>>> import numpy as np
>>> import numpy.linalg as la
>>> np.set_printoptions(precision=3, suppress=True, linewidth=120)
>>> def rd(a):
...     return np.round(a, 3) + 0
... 
>>> K = np.loadtxt("test16.csv", delimiter=",")
>>> K
array([[-14.112, -10.944,  10.864],
       [-14.697,  -7.148,  10.159],
       [  2.485,   7.629,  -7.607],
       [ 44.236,  16.249,  -8.593],
       [ 14.653,  -9.151,  25.026],
       [-16.261,   6.614,  -1.028],
       [-21.488,  -5.056,  23.524],
       [-46.314,   5.645,  19.554],
       [-15.864,  -7.093,   3.565],
       [  7.038,  -7.827,   6.346],
       [ -8.682,  -3.976, -17.317],
       [-30.96 ,  -4.778,  -8.627],
       [ 13.72 ,   8.441,  11.246],
       [  3.098,   3.805,  -7.759],
       [-16.567,  -6.36 ,  15.535],
       [ -9.828,   4.26 ,  -0.597],
       [-19.382,   3.738, -11.237],
       [ -0.619,   7.602, -19.765],
       [ 47.887,   5.928, -10.901],
       [-27.614,   0.63 ,   4.242],
       [  0.298,   0.274,   7.039],
       [ -1.573, -10.496,   3.518],
       [-21.535,   5.208,   6.847]])
>>> Xc = (K - K.mean(axis=0)) / K.std(axis=0)
>>> rd(Xc.std(axis=0))
array([1., 1., 1.])
>>> np.argwhere(np.abs(Xc) > 2)
array([[ 3,  0],
       [ 3,  1],
       [18,  0]])
>>> beta = la.lstsq(np.delete(Xc, 1, axis=1), Xc[:, 1])[0]
>>> np.abs(beta).argmax()
np.int64(1)
>>> W0 = np.array([[-1, -1, 0, 0], [2, 2, 0, 0], [0, 0, -1, -1], [0, 0, 2, 2]])
>>> W0
array([[-1, -1,  0,  0],
       [ 2,  2,  0,  0],
       [ 0,  0, -1, -1],
       [ 0,  0,  2,  2]])
>>> Uu, s, VT = la.svd(W0)
>>> rd(s)
array([3.162, 3.162, 0.   , 0.   ])
>>> np.argmax(s[:-1] / (s[1:] + 1e-6)) + 1
np.int64(2)
>>> M2 = Uu[:, :2] @ np.diag(s[:2]) @ VT[:2]
>>> la.matrix_rank(M2)
np.int64(2)
>>> rd(la.norm(W0 - M2, 2)), rd(s[2])
(np.float64(0.0), np.float64(0.0))
>>> rd(np.abs(W0 - M2).max())
np.float64(0.0)
>>> M2 = W0[0, 0] * W0[1:] - np.outer(W0[1:, 0], W0[0])
>>> M2
array([[ 0,  0,  0,  0],
       [ 0,  0,  1,  1],
       [ 0,  0, -2, -2]])
>>> W0[:, 0] / W0[0, 0]
array([ 1., -2., -0., -0.])
>>> blk = np.stack([W0, 4 * W0, W0[::-1]])
>>> np.einsum("bij,cij->bc", blk, blk)
array([[ 20,  80,   0],
       [ 80, 320,   0],
       [  0,   0,  20]])
>>> la.matrix_rank(blk.reshape(3, -1))
np.int64(2)
>>> blk.shape
(3, 4, 4)
>>> rd(la.det(blk))
array([0., 0., 0.])
